% python3 -q
>>> import numpy as np
>>> import numpy.linalg as la
>>> np.set_printoptions(precision=2, suppress=True, linewidth=160, floatmode="fixed")
>>> K = np.load("sample5.npy")
>>> K
array([[ 4,  5,  3, -4,  2],
       [ 0, -1, -5, -2,  5],
       [ 0,  0,  0,  1,  0],
       [ 0,  0,  0, -4,  0],
       [ 0,  0,  0,  0, -1]])
>>> x = np.array([0, 2, -1, 1, -1])
>>> (K * x).sum(axis=1)
array([ 1, -4,  1, -4,  1])
>>> K @ np.eye(5)[4]
array([ 2.00,  5.00,  0.00,  0.00, -1.00])
>>> K @ (2 * x)
array([ 2, -8,  2, -8,  2])
>>> K * x
array([[ 0, 10, -3, -4, -2],
       [ 0, -2,  5, -2, -5],
       [ 0,  0,  0,  1,  0],
       [ 0,  0,  0, -4,  0],
       [ 0,  0,  0,  0,  1]])
>>> K @ np.ones(5)
array([10.00, -3.00,  1.00, -4.00, -1.00])
>>> K @ x
array([ 1, -4,  1, -4,  1])
>>> U, s, Vt = la.svd(K)
>>> V = Vt[:(s > 1e-8).sum()]
>>> rng = np.random.default_rng(75)
>>> x = K[3] + 2 * K[0] + rng.integers(2) * np.eye(5)[3]
>>> x
array([  8.00,  10.00,   6.00, -11.00,   4.00])
>>> np.allclose(V.T @ V @ x, x)
True
>>> np.round(la.norm(x - V.T @ V @ x), 2)
np.float64(0.0)
>>> np.unique(K.round(6), axis=0).shape
(5, 5)
>>> np.round(np.trace(la.pinv(K) @ K), 2)
np.float64(4.0)
>>> np.abs(np.diag(la.qr(K)[1])) > 1e-9
array([ True,  True, False,  True,  True])
>>> def softmax(z):
...     e = np.exp(z - z.max(axis=-1, keepdims=True))
...     return e / e.sum(axis=-1, keepdims=True)
... 
>>> softmax(K).sum(axis=1)
array([1.00, 1.00, 1.00, 1.00, 1.00])
>>> np.round(softmax(10 * K[1]), 2) + 0
array([0.00, 0.00, 0.00, 0.00, 1.00])
>>> np.round(softmax(K[1] + -1), 2) + 0
array([0.01, 0.00, 0.00, 0.00, 0.99])
>>> S = K @ K.T / np.sqrt(5)
>>> np.round(softmax(S + np.triu(np.full(S.shape, -np.inf), 1)), 2) + 0
array([[1.00, 0.00, 0.00, 0.00, 0.00],
       [0.00, 1.00, 0.00, 0.00, 0.00],
       [0.08, 0.19, 0.73, 0.00, 0.00],
       [0.49, 0.01, 0.00, 0.49, 0.00],
       [0.10, 0.03, 0.25, 0.25, 0.38]])
>>> np.round(softmax(S), 2) + 0
array([[1.00, 0.00, 0.00, 0.00, 0.00],
       [0.00, 1.00, 0.00, 0.00, 0.00],
       [0.05, 0.12, 0.47, 0.05, 0.30],
       [0.49, 0.01, 0.00, 0.49, 0.00],
       [0.10, 0.03, 0.25, 0.25, 0.38]])
>>> np.round(softmax(S)[1] @ K, 2) + 0
array([ 0.00, -1.00, -5.00, -2.00,  5.00])
>>> A = np.load("block4.npy")
>>> A
array([[ 1,  3,  0,  2],
       [ 3,  6,  0,  3],
       [ 6,  6,  0,  4],
       [ 9,  6,  3,  7],
       [12,  6,  5,  9],
       [14,  8,  8,  9],
       [17, 10,  8, 12],
       [18, 12,  8, 14],
       [18, 13, 11, 15],
       [18, 16, 13, 16],
       [20, 19, 14, 17],
       [20, 22, 14, 20],
       [20, 25, 16, 20],
       [20, 28, 19, 22],
       [22, 31, 19, 22]])
>>> labels = A[:, 2] > np.median(A[:, 2])
>>> u = A[labels].mean(axis=0) - A[~labels].mean(axis=0)
>>> u
array([ 9.71, 14.88, 11.14, 11.36])
>>> np.argsort(-np.abs(u).round(6), kind="stable")
array([1, 3, 2, 0])
>>> labels.astype(int)
array([0, 0, 0, 0, 0, 0, 0, 0, 1, 1, 1, 1, 1, 1, 1])
>>> ((A - A.mean(axis=0)) @ u > 0).astype(int)
array([0, 0, 0, 0, 0, 0, 0, 1, 1, 1, 1, 1, 1, 1, 1])
>>> other = K[0, 0] * K[1:] - np.outer(K[1:, 0], K[0])
>>> other
array([[  0,  -4, -20,  -8,  20],
       [  0,   0,   0,   4,   0],
       [  0,   0,   0, -16,   0],
       [  0,   0,   0,   0,  -4]])
>>> K[:, 0] / K[0, 0]
array([1.00, 0.00, 0.00, 0.00, 0.00])
>>> C2 = np.cov(A, rowvar=False)
>>> round(np.corrcoef(A[:, 2], A[:, 1])[0, 1], 2)
np.float64(0.95)
>>> A.std(axis=0)
array([6.55, 8.69, 6.41, 6.64])
>>> C2
array([[45.98, 49.89, 41.67, 44.26],
       [49.89, 80.92, 56.63, 58.23],
       [41.67, 56.63, 44.03, 44.76],
       [44.26, 58.23, 44.76, 47.17]])
>>> C2.shape
(4, 4)
>>> np.corrcoef(A.T)
array([[1.00, 0.82, 0.93, 0.95],
       [0.82, 1.00, 0.95, 0.94],
       [0.93, 0.95, 1.00, 0.98],
       [0.95, 0.94, 0.98, 1.00]])
>>> M = np.load("a.npy")
>>> M
array([[ 0.10, -0.65,  1.89, -0.07],
       [ 1.78,  0.83,  0.20,  0.28],
       [-0.10,  0.78,  0.20, -1.83],
       [ 0.89, -1.51, -0.60, -0.75]])
>>> rk = la.matrix_rank(K)
>>> rk
np.int64(4)
>>> ns = la.svd(K)[2][rk:].T
>>> np.allclose(K @ ns, 0)
True
>>> ns.shape
(5, 1)
>>> np.round(ns[:, 0] / ns[np.abs(ns[:, 0]).round(6).argmax(), 0], 2) + 0
array([ 1.00, -0.91,  0.18,  0.00,  0.00])
>>> la.matrix_rank(K.T @ K), la.matrix_rank(K @ K.T)
(np.int64(4), np.int64(4))
>>> [int(la.matrix_rank(np.delete(K, i, axis=0))) for i in range(5)]
[3, 3, 4, 4, 3]
>>> round(la.norm(M, 1), 2), round(float(la.norm(M, np.inf)), 2)
(np.float64(3.77), 3.75)
>>> round(la.norm(M[0], 1), 2), round(la.norm(M[0], np.inf), 2)
(np.float64(2.71), np.float64(1.89))
>>> round(float(la.norm(M) ** 2 / la.norm(M, 2) ** 2), 2)
4.0
>>> np.round(M[0] @ M[1], 2)
np.float64(0.0)
>>> la.norm(M, axis=1)
array([2.00, 2.00, 2.00, 2.00])
>>> Q = M.astype(float).copy()
>>> for j in range(4):
...     Q[:, j] -= Q[:, :j] @ (Q[:, :j].T @ Q[:, j])
...     Q[:, j] /= la.norm(Q[:, j])
... 
>>> np.round(Q.T @ M, 2) + 0
array([[2.00, 0.00, 0.00, 0.00],
       [0.00, 2.00, 0.00, 0.00],
       [0.00, 0.00, 2.00, 0.00],
       [0.00, 0.00, 0.00, 2.00]])
>>> np.round(Q.T @ Q, 2) + 0
array([[1.00, 0.00, 0.00, 0.00],
       [0.00, 1.00, 0.00, 0.00],
       [0.00, 0.00, 1.00, 0.00],
       [0.00, 0.00, 0.00, 1.00]])
>>> other = M / np.sqrt((M ** 2).mean(axis=1, keepdims=True))
>>> la.norm(other, axis=1)
array([2.00, 2.00, 2.00, 2.00])
>>> la.matrix_rank(M - M.mean(axis=1, keepdims=True))
np.int64(3)
>>> u = np.array([-2, -1, -1, -3])
>>> other = M + np.outer(u, np.eye(4)[1])
>>> la.matrix_rank(la.inv(other) - la.inv(M), tol=1e-8)
np.int64(1)
>>> m1 = np.loadtxt("dump.csv", delimiter=",")
>>> m1
array([[6.00, 1.00, 1.00, 1.00, 1.00],
       [1.00, 6.00, 1.00, 1.00, 1.00],
       [1.00, 1.00, 6.00, 1.00, 1.00],
       [1.00, 1.00, 1.00, 6.00, 1.00],
       [1.00, 1.00, 1.00, 1.00, 6.00]])
>>> # symmetric, so the eigenvalues are real
>>> m1 @ (-1.0) ** np.arange(5)
array([ 6.00, -4.00,  6.00, -4.00,  6.00])
>>> np.fft.fft(m1[0])
array([10.00+0.00j,  5.00+0.00j,  5.00+0.00j,  5.00+0.00j,  5.00+0.00j])
>>> w, V = la.eigh(m1)
>>> x = np.array([8, 9, 8, 5, 7])
>>> V * np.maximum(w, 0) @ V.T
array([[6.00, 1.00, 1.00, 1.00, 1.00],
       [1.00, 6.00, 1.00, 1.00, 1.00],
       [1.00, 1.00, 6.00, 1.00, 1.00],
       [1.00, 1.00, 1.00, 6.00, 1.00],
       [1.00, 1.00, 1.00, 1.00, 6.00]])
>>> round(float(x @ m1 @ x / (x @ x)), 2), w[0], w[-1]
(9.84, np.float64(5.0), np.float64(10.0))
>>> (np.sign(V[:, -1].round(6)) == np.sign(V[0, -1].round(6))).astype(int)
array([1, 1, 1, 1, 1])
>>> V * np.abs(w) @ V.T
array([[6.00, 1.00, 1.00, 1.00, 1.00],
       [1.00, 6.00, 1.00, 1.00, 1.00],
       [1.00, 1.00, 6.00, 1.00, 1.00],
       [1.00, 1.00, 1.00, 6.00, 1.00],
       [1.00, 1.00, 1.00, 1.00, 6.00]])
>>> V * np.sqrt(w) @ V.T
array([[2.42, 0.19, 0.19, 0.19, 0.19],
       [0.19, 2.42, 0.19, 0.19, 0.19],
       [0.19, 0.19, 2.42, 0.19, 0.19],
       [0.19, 0.19, 0.19, 2.42, 0.19],
       [0.19, 0.19, 0.19, 0.19, 2.42]])
>>> la.eigvalsh(m1[1:, 1:])
array([5.00, 5.00, 5.00, 9.00])
>>> x @ m1 @ x
np.float64(2784.0)
